$ python -q
>>> import numpy as np
>>> np.set_printoptions(suppress=True, linewidth=140)
>>> data = np.array([[1.0, 0.2, 0.04, 0.01, 0.0],
...     [0.2, 1.0, 0.2, 0.04, 0.01],
...     [0.04, 0.2, 1.0, 0.2, 0.04],
...     [0.01, 0.04, 0.2, 1.0, 0.2],
...     [0.0, 0.01, 0.04, 0.2, 1.0]])
>>> evals, vecs = np.linalg.eig(data)
>>> print(np.round(np.sort(np.linalg.eigvals(data @ data)), 2))
[0.48 0.62 0.9  1.37 1.96]
>>> print(np.round(np.prod(evals), 2))
0.85
>>> x0 = np.array([5, -4, -5, -4, -5])
>>> print(np.linalg.norm(data @ x0) <= np.linalg.norm(data, 2) * np.linalg.norm(x0) + 1e-9)
True
>>> print((data @ x0).argmax())
0
>>> print((data * x0).sum(axis=1))
[ 3.96 -4.21 -6.6  -6.11 -6.04]
>>> print(data @ np.ones(5))
[1.25 1.45 1.48 1.45 1.25]
>>> print(data @ (2 * x0))
[  7.92  -8.42 -13.2  -12.22 -12.08]
>>> print(data @ np.eye(5)[3])
[0.01 0.04 0.2  1.   0.2 ]
>>> print(np.einsum("ii->", data))
5.0
>>> print(round(float(np.linalg.eigvals(data).sum().real), 2))
5.0
>>> print(np.round(np.linalg.det(data[::-1]), 2))
0.85
>>> print(np.round(np.poly(data), 2))
[ 1.   -5.    9.84 -9.52  4.53 -0.85]
>>> P = np.triu(np.array([[-8, 1, -8, 4, -7],
...     [5, -9, 0, 1, -4],
...     [-7, -5, -5, 5, -3],
...     [5, -2, 3, 0, -9],
...     [-7, 2, -8, -9, 5]]), 1) + np.eye(5)
>>> other = P @ data @ np.linalg.inv(P)
>>> print(round(float(np.linalg.det(other)), 2))
0.85
>>> x0 = np.array([7, 1, 6, -8, -1])
>>> target = data @ x0
>>> print(target.round(2))
[ 7.36  3.27  4.84 -6.89 -2.35]
>>> print(np.round(np.linalg.solve(data, 2 * target), 2))
[ 14.   2.  12. -16.  -2.]
>>> m1 = np.array([[1.0, 0.9, 0.81, 0.73, 0.66, 0.59, 0.53, 0.48],
...     [0.9, 1.0, 0.9, 0.81, 0.73, 0.66, 0.59, 0.53],
...     [0.81, 0.9, 1.0, 0.9, 0.81, 0.73, 0.66, 0.59],
...     [0.73, 0.81, 0.9, 1.0, 0.9, 0.81, 0.73, 0.66],
...     [0.66, 0.73, 0.81, 0.9, 1.0, 0.9, 0.81, 0.73],
...     [0.59, 0.66, 0.73, 0.81, 0.9, 1.0, 0.9, 0.81],
...     [0.53, 0.59, 0.66, 0.73, 0.81, 0.9, 1.0, 0.9],
...     [0.48, 0.53, 0.59, 0.66, 0.73, 0.81, 0.9, 1.0]])
>>> evals, vecs = np.linalg.eigh(m1)
>>> x0 = np.array([-2, -2, 0, 2, 1, -1, 2, 2])
>>> print((np.sign(vecs[:, -1].round(6)) == np.sign(vecs[0, -1].round(6))).astype(int))
[1 1 1 1 1 1 1 1]
>>> print(np.round(x0 @ m1 @ x0 / (x0 @ x0), 2), round(evals[0], 2), np.round(evals[-1], 2))
0.7 0.06 6.21
>>> other = m1 / np.sqrt((m1 ** 2).mean(axis=1, keepdims=True))
>>> print(np.linalg.matrix_rank(other) == np.linalg.matrix_rank(m1))
True
>>> print(np.round(np.linalg.norm(other, axis=1), 2))
[2.83 2.83 2.83 2.83 2.83 2.83 2.83 2.83]
>>> x0 = np.ones(8)
>>> for _ in range(5):
...     x0 = m1 @ x0
...     x0 /= np.linalg.norm(x0)
...     print(round(x0 @ m1 @ x0, 2))
... 
6.21
6.21
6.21
6.21
6.21
>>> print(x0.round(2))
[0.32 0.35 0.37 0.37 0.37 0.37 0.35 0.32]
>>> print(np.round(np.linalg.eigvalsh(m1)[-1], 2))
6.21
>>> O, vecs = np.linalg.qr(m1[:, :6])[0], np.linalg.qr(m1[:, 6:])[0]
>>> s = np.linalg.svd(O.T @ vecs, compute_uv=False)
>>> print(np.round(np.linalg.norm(O @ O.T - vecs @ vecs.T, 2), 2))
1.0
>>> print((s > 0.9).sum())
1
>>> print(s.round(2))
[1.   0.39]
>>> rng = np.random.default_rng(62973)
>>> lab = rng.permutation(8)
>>> print(lab)
[2 7 5 0 4 1 6 3]
>>> other = m1[lab][:, lab]
>>> print(np.diag(other))
[1. 1. 1. 1. 1. 1. 1. 1.]
>>> print(other)
[[1.   0.59 0.73 0.81 0.81 0.9  0.66 0.9 ]
 [0.59 1.   0.81 0.48 0.73 0.53 0.9  0.66]
 [0.73 0.81 1.   0.59 0.9  0.66 0.9  0.81]
 [0.81 0.48 0.59 1.   0.66 0.9  0.53 0.73]
 [0.81 0.73 0.9  0.66 1.   0.73 0.81 0.9 ]
 [0.9  0.53 0.66 0.9  0.73 1.   0.59 0.81]
 [0.66 0.9  0.9  0.53 0.81 0.59 1.   0.73]
 [0.9  0.66 0.81 0.73 0.9  0.81 0.73 1.  ]]
